>>> import numpy as np
>>> np.set_printoptions(suppress=True, linewidth=140)
>>> m1 = np.loadtxt("block15.csv", delimiter=",")
>>> m1
array([[27.,  0.,  2.,  3.,  1.,  2.,  2.,  3.,  0.,  3.,  3.,  3.,  2.],
       [ 3.,  6.,  3.,  2.,  3.,  0.,  2.,  2.,  3.,  1.,  1.,  3.,  0.],
       [ 0.,  2., 11.,  1.,  3.,  1.,  2.,  3.,  0.,  0.,  2.,  2.,  1.],
       [ 3.,  1.,  3., 27.,  0.,  0.,  3.,  2.,  3.,  2.,  2.,  2.,  0.],
       [ 1.,  2.,  1.,  0., 16.,  0.,  1.,  0.,  1.,  1.,  1.,  2.,  3.],
       [ 3.,  0.,  0.,  0.,  2., 15.,  1.,  1.,  0.,  1.,  1.,  2.,  1.],
       [ 3.,  2.,  1.,  2.,  2.,  3., 12.,  0.,  1.,  3.,  2.,  1.,  0.],
       [ 2.,  1.,  0.,  2.,  3.,  1.,  0., 27.,  1.,  0.,  2.,  2.,  0.],
       [ 3.,  3.,  0.,  0.,  3.,  3.,  3.,  3., 28.,  1.,  2.,  0.,  0.],
       [ 3.,  1.,  3.,  1.,  1.,  0.,  2.,  1.,  2., 28.,  0.,  0.,  1.],
       [ 0.,  3.,  3.,  1.,  0.,  0.,  1.,  0.,  2.,  3., 25.,  1.,  0.],
       [ 1.,  0.,  0.,  1.,  0.,  0.,  1.,  2.,  3.,  2.,  1., 13.,  2.],
       [ 2.,  2.,  2.,  1.,  3.,  0.,  3.,  0.,  3.,  0.,  3.,  3.,  9.]])
>>> M2 = np.array([[0, 2, -3],
...     [-1, -1, -2],
...     [-1, 1, 2],
...     [-2, -1, -1],
...     [2, -2, -3],
...     [-1, -3, -2],
...     [0, -3, 0],
...     [2, -3, -3],
...     [0, -1, 1],
...     [2, -2, 2],
...     [2, -1, -3],
...     [0, 1, 2],
...     [-1, 0, 1]])
>>> np.einsum("ik,kj->ij", m1, M2)
array([[   8.,   24.,  -91.],
       [   1.,  -20.,  -24.],
       [  -1.,  -16.,   -4.],
       [ -46.,  -41.,  -33.],
       [  30.,  -36.,  -46.],
       [  -6.,  -50.,  -44.],
       [   4.,  -54.,  -22.],
       [  58.,  -90., -103.],
       [  12.,  -62.,  -15.],
       [  53.,  -62.,   47.],
       [  48.,  -36.,  -66.],
       [   6.,   -3.,   22.],
       [  -3.,  -15.,   -7.]])
>>> np.einsum("ij,ij->i", m1, m1)
array([791.,  95., 158., 782., 279., 247., 190., 757., 843., 815., 659., 194., 139.])
>>> t3 = np.stack([m1, -3 * m1, m1[::-1]])
>>> t3.shape
(3, 13, 13)
>>> np.round(np.linalg.norm(t3, axis=(1, 2)), 2)
array([ 77.13, 231.39,  77.13])
>>> np.einsum("bij,cij->bc", t3, t3)
array([[  5949., -17847.,   1248.],
       [-17847.,  53541.,  -3744.],
       [  1248.,  -3744.,   5949.]])
>>> np.linalg.matrix_rank(t3.reshape(3, -1))
np.int64(2)
>>> (t3 @ m1.T).shape
(3, 13, 13)
>>> rng = np.random.default_rng(71)
>>> M2 = m1 + rng.integers(-2, 3, (13, 12)) @ rng.integers(-2, 3, (12, 13))
>>> M2
array([[ 21.,   4.,   0.,   8.,   1.,  -3.,   5.,  -3.,   3.,   3.,   9.,   4.,  -1.],
       [ -4.,  11.,   3.,  10.,   6., -13.,   1.,   5.,  16.,  17.,   5.,   6.,   1.],
       [  1.,   0.,   2.,  -6.,   9.,  11.,  -8.,   0.,  -5.,  -6.,   9.,   9.,   0.],
       [  2.,  -5.,   7.,  32.,   3.,   1.,  -3.,   3.,   9.,  18.,  11.,  -9.,  -2.],
       [ -4.,   1.,   4., -14.,  27.,  -6.,  -3.,  13.,   3.,   9.,   5.,   6.,   6.],
       [ 10.,   8.,  -1.,  -3.,  -1.,  27.,  -3.,  -7.,  -8.,  -9., -10.,  12.,   3.],
       [-12.,   5.,  -1.,   7.,  -4.,   3.,  16.,  -7.,  10.,  16.,   4.,  11., -14.],
       [  3.,  -6.,   6.,   2.,  -1.,   5.,  14.,  19., -12.,  -2.,  -2.,   0.,  -4.],
       [  6.,  14.,  -1.,  -9.,  -2.,   6.,   2.,   2.,  24., -22.,  -6.,   4.,   8.],
       [  7.,  -6.,   9.,  10.,  -4.,   5.,  12.,   1.,  -7.,  22.,  -5.,  -9.,  -4.],
       [  1.,  -1.,   0.,  12.,   5.,  -6.,   1.,  -4.,   7.,  20.,  31.,   1.,  -3.],
       [ -8., -12.,  -3.,   9.,   9., -14.,   4.,   8.,  18.,  18.,  16.,   8.,  -6.],
       [ 12.,  -4.,  -2.,  -2.,  10.,  -5.,  -5.,   3.,  12.,   9.,  12.,  -7.,  19.]])
>>> np.abs(M2 - m1).sum(axis=1)
array([ 44.,  77.,  74.,  71.,  78.,  87.,  90.,  69.,  81.,  80.,  65., 123.,  93.])
>>> np.round(np.linalg.svd(M2 - m1, compute_uv=False), 2) + 0
array([69.02, 40.24, 34.34, 24.64, 22.42, 17.71, 13.16, 10.16,  7.83,  3.35,  1.73,  1.31,  0.  ])
>>> np.linalg.matrix_rank(M2 - m1, tol=1e-8)
np.int64(12)
>>> F = np.loadtxt("data.csv", delimiter=",")
>>> F
array([[5., 5., 2., 3., 2., 5., 3., 8., 6., 7., 6., 4., 1.],
       [5., 5., 5., 2., 3., 2., 5., 3., 8., 6., 7., 6., 4.],
       [2., 5., 5., 5., 2., 3., 2., 5., 3., 8., 6., 7., 6.],
       [3., 2., 5., 5., 5., 2., 3., 2., 5., 3., 8., 6., 7.],
       [2., 3., 2., 5., 5., 5., 2., 3., 2., 5., 3., 8., 6.],
       [5., 2., 3., 2., 5., 5., 5., 2., 3., 2., 5., 3., 8.],
       [3., 5., 2., 3., 2., 5., 5., 5., 2., 3., 2., 5., 3.],
       [8., 3., 5., 2., 3., 2., 5., 5., 5., 2., 3., 2., 5.],
       [6., 8., 3., 5., 2., 3., 2., 5., 5., 5., 2., 3., 2.],
       [7., 6., 8., 3., 5., 2., 3., 2., 5., 5., 5., 2., 3.],
       [6., 7., 6., 8., 3., 5., 2., 3., 2., 5., 5., 5., 2.],
       [4., 6., 7., 6., 8., 3., 5., 2., 3., 2., 5., 5., 5.],
       [1., 4., 6., 7., 6., 8., 3., 5., 2., 3., 2., 5., 5.]])
>>> labels = rng.permutation(13)
>>> labels
array([ 9, 11, 10,  1,  4,  2,  6, 12,  3,  5,  8,  0,  7])
>>> M2 = F[labels][:, labels]
>>> np.diag(M2)
array([5., 5., 5., 5., 5., 5., 5., 5., 5., 5., 5., 5., 5.])
>>> np.allclose(M2, F)
False
